>>> import numpy as np
>>> import numpy.linalg as la
>>> np.set_printoptions(precision=3, suppress=True, linewidth=200)
>>> A = np.array([[8, 7, 1, 6, 3, 6, 0, 3],
...     [3, 8, 5, 1, 4, 0, 3, 0],
...     [5, 3, 6, 9, 9, 1, 2, 6],
...     [1, 6, 9, 0, 7, 2, 5, 7],
...     [7, 1, 3, 8, 4, 3, 4, 4],
...     [8, 3, 6, 3, 8, 4, 0, 6],
...     [6, 0, 9, 0, 1, 9, 2, 2]])
>>> A
array([[8, 7, 1, 6, 3, 6, 0, 3],
       [3, 8, 5, 1, 4, 0, 3, 0],
       [5, 3, 6, 9, 9, 1, 2, 6],
       [1, 6, 9, 0, 7, 2, 5, 7],
       [7, 1, 3, 8, 4, 3, 4, 4],
       [8, 3, 6, 3, 8, 4, 0, 6],
       [6, 0, 9, 0, 1, 9, 2, 2]])
>>> la.svd(A, compute_uv=False)
array([33.069, 11.69 , 11.044,  8.324,  5.224,  3.555,  2.358])
>>> A.sum(axis=0)
array([38, 28, 39, 27, 36, 25, 16, 28])
>>> np.unravel_index(np.abs(A).argmax(), A.shape)
(np.int64(2), np.int64(3))
>>> A[7]
Traceback (most recent call last):
  File "<python-input-8>", line 1, in <module>
    A[7]
    ~^^^
IndexError: index 7 is out of bounds for axis 0 with size 7
>>> A.shape
(7, 8)
>>> np.count_nonzero(A)
np.int64(49)
>>> u, g = A[3], A[2]
>>> u @ g
np.int64(194)
>>> u @ u
np.int64(245)
>>> p = (u @ g) / (u @ u) * u
>>> round(la.norm(u + g) ** 2 + la.norm(u - g) ** 2, 3)
np.float64(1036.0)
>>> la.matrix_rank(np.outer(u, g))
np.int64(1)
>>> g - p
array([ 4.208, -1.751, -1.127,  9.   ,  3.457, -0.584, -1.959,  0.457])
>>> np.round((g - p) @ u, 3)
np.float64(0.0)
>>> p
array([0.792, 4.751, 7.127, 0.   , 5.543, 1.584, 3.959, 5.543])
>>> K = np.load("run16.npy")
>>> K
array([[6, 5, 1, 1, 1, 2, 2],
       [5, 2, 4, 1, 5, 3, 0],
       [1, 4, 4, 4, 3, 6, 1],
       [1, 1, 4, 0, 6, 4, 4],
       [1, 5, 3, 6, 2, 4, 0],
       [2, 3, 6, 4, 4, 2, 6],
       [2, 0, 1, 4, 0, 6, 6]])
>>> [round(float(la.det(K[:i, :i])), 2) + 0 for i in range(1, 8)]
[6.0, -13.0, -110.0, 233.0, 480.0, -2937.0, -68404.0]
>>> np.all(la.eigvalsh(K) > 0)
np.False_
>>> ev, V = la.eigh(K)
>>> x = np.array([0, -3, 1, 0, 2, 0, 0])
>>> x @ K @ x / (x @ x), round(float(ev[0]), 3), np.round(ev[-1], 3)
(np.float64(-3.0), -7.298, np.float64(21.535))
>>> np.abs(K).sum(axis=1).max(), np.round(np.abs(ev).max(), 3)
(np.int64(27), np.float64(21.535))
